% python3 -q
>>> import numpy as np
>>> from numpy import linalg as LA
>>> np.set_printoptions(precision=3, suppress=True, linewidth=160, legacy="1.25")
>>> F = np.load("a.npy")
>>> print(F)
[[ 0  2  0]
 [-3  4  3]
 [-5  4  5]]
>>> print(np.argsort(-LA.norm(F, axis=0).round(6), kind="stable")[:3])
[1 0 2]
>>> hat = np.triu(np.array([[2, -2, -2], [2, 1, 0], [2, 0, 2]]), 1) + np.eye(3)
>>> out = hat @ F @ LA.inv(hat)
>>> print(round(LA.det(out), 3))
0.0
>>> print(np.round(np.poly(out), 3) + 0)
[ 1. -9. 14.  0.]
>>> print(LA.matrix_rank(out))
2
>>> left, sig, Vh = LA.svd(F, full_matrices=False)
>>> print(np.abs(Vh[0]))
[0.577 0.577 0.577]
>>> print(np.cumsum(sig ** 2) / np.sum(sig ** 2))
[0.962 1.    1.   ]
>>> print(np.abs(np.diag(LA.qr(F)[1])) > 1e-9)
[ True  True False]
>>> print(LA.lstsq(F[:-1].T, F[-1])[2])
2
>>> print(round(float(np.trace(LA.pinv(F) @ F)), 3))
2.0
>>> r = LA.matrix_rank(F)
>>> print(r)
2
>>> ns = LA.svd(F)[2][r:].T
>>> print([int(LA.matrix_rank(F[:i])) for i in range(1, len(F) + 1)])
[1, 2, 2]
>>> print(np.allclose(F @ ns, 0))
True
>>> print(np.round(ns[:, 0] / ns[np.abs(ns[:, 0]).round(6).argmax(), 0], 3) + 0)
[1. 0. 1.]
>>> u = np.array([-3, 1, -3, 1]) + 0.5
>>> arr = np.outer(u, u) / (u @ u)
>>> print(arr)
[[ 0.368 -0.221  0.368 -0.221]
 [-0.221  0.132 -0.221  0.132]
 [ 0.368 -0.221  0.368 -0.221]
 [-0.221  0.132 -0.221  0.132]]
>>> r = LA.matrix_rank(arr)
>>> print(r)
1
>>> ns = LA.svd(arr)[2][r:].T
>>> print(np.round(arr @ ns, 3) + 0)
[[0. 0. 0.]
 [0. 0. 0.]
 [0. 0. 0.]
 [0. 0. 0.]]
>>> print(np.allclose(arr @ ns, 0))
True
>>> print([int(LA.matrix_rank(arr[:i])) for i in range(1, len(arr) + 1)])
[1, 1, 1, 1]
>>> print(ns.shape)
(4, 3)
>>> print(ns @ ns.T)
[[ 0.632  0.221 -0.368  0.221]
 [ 0.221  0.868  0.221 -0.132]
 [-0.368  0.221  0.632  0.221]
 [ 0.221 -0.132  0.221  0.868]]
>>> w, evecs = LA.eigh(arr)
>>> x = np.array([8, 2, 5, 5])
>>> print(round(x @ arr @ x, 3))
28.471
>>> print(evecs * np.abs(w) @ evecs.T)
[[ 0.368 -0.221  0.368 -0.221]
 [-0.221  0.132 -0.221  0.132]
 [ 0.368 -0.221  0.368 -0.221]
 [-0.221  0.132 -0.221  0.132]]
>>> print(np.round(x @ arr @ x / (x @ x), 3), round(float(w[0]), 3), w[-1])
0.241 -0.0 1.0
>>> print(evecs * np.maximum(w, 0) @ evecs.T)
[[ 0.368 -0.221  0.368 -0.221]
 [-0.221  0.132 -0.221  0.132]
 [ 0.368 -0.221  0.368 -0.221]
 [-0.221  0.132 -0.221  0.132]]
>>> print(np.round(np.abs(arr).sum(axis=1).max(), 3), np.abs(w).max())
1.176 1.0
>>> x = np.array([-5, 9, 9, 2])
>>> print(arr @ x)
[-0.956  0.574 -0.956  0.574]
>>> print(np.round((x - arr @ x) @ (arr @ x), 3))
-0.0
>>> print(arr @ arr @ x)
[-0.956  0.574 -0.956  0.574]
>>> print(np.trace(arr))
1.0
>>> print(np.eye(4) - arr)
[[ 0.632  0.221 -0.368  0.221]
 [ 0.221  0.868  0.221 -0.132]
 [-0.368  0.221  0.632  0.221]
 [ 0.221 -0.132  0.221  0.868]]
>>> print(LA.eigvalsh(2 * arr - np.eye(4)))
[-1. -1. -1.  1.]
>>> E = np.load("mat.npy")
>>> print(E)
[[ 1.    -0.2    3.97 ]
 [-0.9   -1.    -3.585]
 [ 1.     0.6    4.04 ]
 [ 0.7    1.5    2.758]
 [-0.2   -0.8   -0.717]
 [-1.5    1.2   -6.016]
 [ 1.5    0.7    5.925]
 [ 2.5    1.4    9.992]
 [ 0.4    0.6    1.596]
 [-0.8    1.1   -3.178]
 [-0.5    0.6   -2.004]
 [-0.6    1.5   -2.344]
 [-1.3    1.3   -5.2  ]
 [ 0.7   -1.5    2.79 ]
 [-1.4    1.1   -5.664]
 [-0.1   -0.2   -0.385]
 [-1.3   -0.9   -5.148]
 [ 1.9   -0.7    7.608]
 [-1.8   -2.2   -7.25 ]
 [ 1.2   -1.3    4.826]]
>>> d = LA.norm(E[:, None] - E[None], axis=-1)
>>> print(d.shape)
(20, 20)
>>> print(d[:5, :5])
[[0.    7.831 0.803 2.109 4.875]
 [7.831 0.    8.019 7.003 2.959]
 [0.803 8.019 0.    1.595 5.102]
 [2.109 7.003 1.595 0.    4.263]
 [4.875 2.959 5.102 4.263 0.   ]]
>>> print(np.unravel_index(d.round(6).argmax(), d.shape))
(7, 18)
>>> print(d[19].round(6).argsort(kind="stable")[:4])
[19  0  2 13]
>>> print((d + 1e9 * np.eye(20)).round(6).argmin(axis=1))
[ 2 16  0  8 15 14  2 17  3 11 11  9 14  0  5  4  1  6 16  0]
>>> print(np.flatnonzero(d[19] < d.mean() / 2))
[ 0  2  6 13 17 19]
>>> print(round(np.log10(LA.cond(E))))
3
>>> print(LA.cond(E) > 100)
True
>>> print(np.round(LA.norm(E, 2) / LA.norm(E), 3))
0.976
>>> idx = E[:, 0] > np.median(E[:, 0])
>>> u = E[idx].mean(axis=0) - E[~idx].mean(axis=0)
>>> print(np.argsort(-np.abs(u).round(6), kind="stable"))
[2 0 1]
>>> print(u)
[ 2.11  -0.1    8.423]
>>> print(idx.astype(int))
[1 0 1 1 0 0 1 1 1 0 0 0 0 1 0 1 0 1 0 1]
>>> x = np.array([5, 1, 1])
>>> y = E @ x
>>> try:
...     LA.solve(E, y)
... except LA.LinAlgError as e:
...     print("failed:", e)
... 
failed: Last 2 dimensions of the array must be square
>>> print(LA.solve(E.T @ E, E.T @ y))
[5. 1. 1.]
>>> print(np.round(LA.pinv(E) @ E, 3) + 0)
[[1. 0. 0.]
 [0. 1. 0.]
 [0. 0. 1.]]
>>> rng = np.random.default_rng(478)
>>> y = y + 0.02 * rng.normal(size=20)
>>> print(y)
[  8.798  -9.053   9.641   7.789  -2.538 -12.345  14.111  23.919   4.209  -6.073  -3.859  -3.843 -10.406   4.784 -11.564  -1.049 -12.588  16.433 -18.448
   9.561]
>>> beta, *_ = LA.lstsq(E, y)
>>> print(beta.round())
[5. 1. 1.]
>>> print([round(float(LA.norm(LA.solve(E.T @ E + lam * np.eye(3), E.T @ y))), 2) for lam in (0, 1, 10, 100)])
[5.45, 2.39, 2.27, 1.84]
>>> print(beta)
[5.277 1.    0.933]
>>> mat = np.eye(5, dtype=int)[rng.permutation(5)]
>>> print(mat)
[[1 0 0 0 0]
 [0 0 1 0 0]
 [0 1 0 0 0]
 [0 0 0 1 0]
 [0 0 0 0 1]]
>>> x = np.array([-1, 0, -1, -1, -1])
>>> print(mat * x)
[[-1  0  0  0  0]
 [ 0  0 -1  0  0]
 [ 0  0  0  0  0]
 [ 0  0  0 -1  0]
 [ 0  0  0  0 -1]]
>>> print(mat @ x)
[-1 -1  0 -1 -1]
>>> print(mat @ np.eye(5)[0])
[1. 0. 0. 0. 0.]
>>> print((mat @ x).argmax())
2
>>> O = mat.astype(float).copy()
>>> for j in range(5):
...     O[:, j] -= O[:, :j] @ (O[:, :j].T @ O[:, j])
...     O[:, j] /= LA.norm(O[:, j])
... 
>>> print(O.T @ O)
[[1. 0. 0. 0. 0.]
 [0. 1. 0. 0. 0.]
 [0. 0. 1. 0. 0.]
 [0. 0. 0. 1. 0.]
 [0. 0. 0. 0. 1.]]
>>> print(O.T @ mat)
[[1. 0. 0. 0. 0.]
 [0. 1. 0. 0. 0.]
 [0. 0. 1. 0. 0.]
 [0. 0. 0. 1. 0.]
 [0. 0. 0. 0. 1.]]
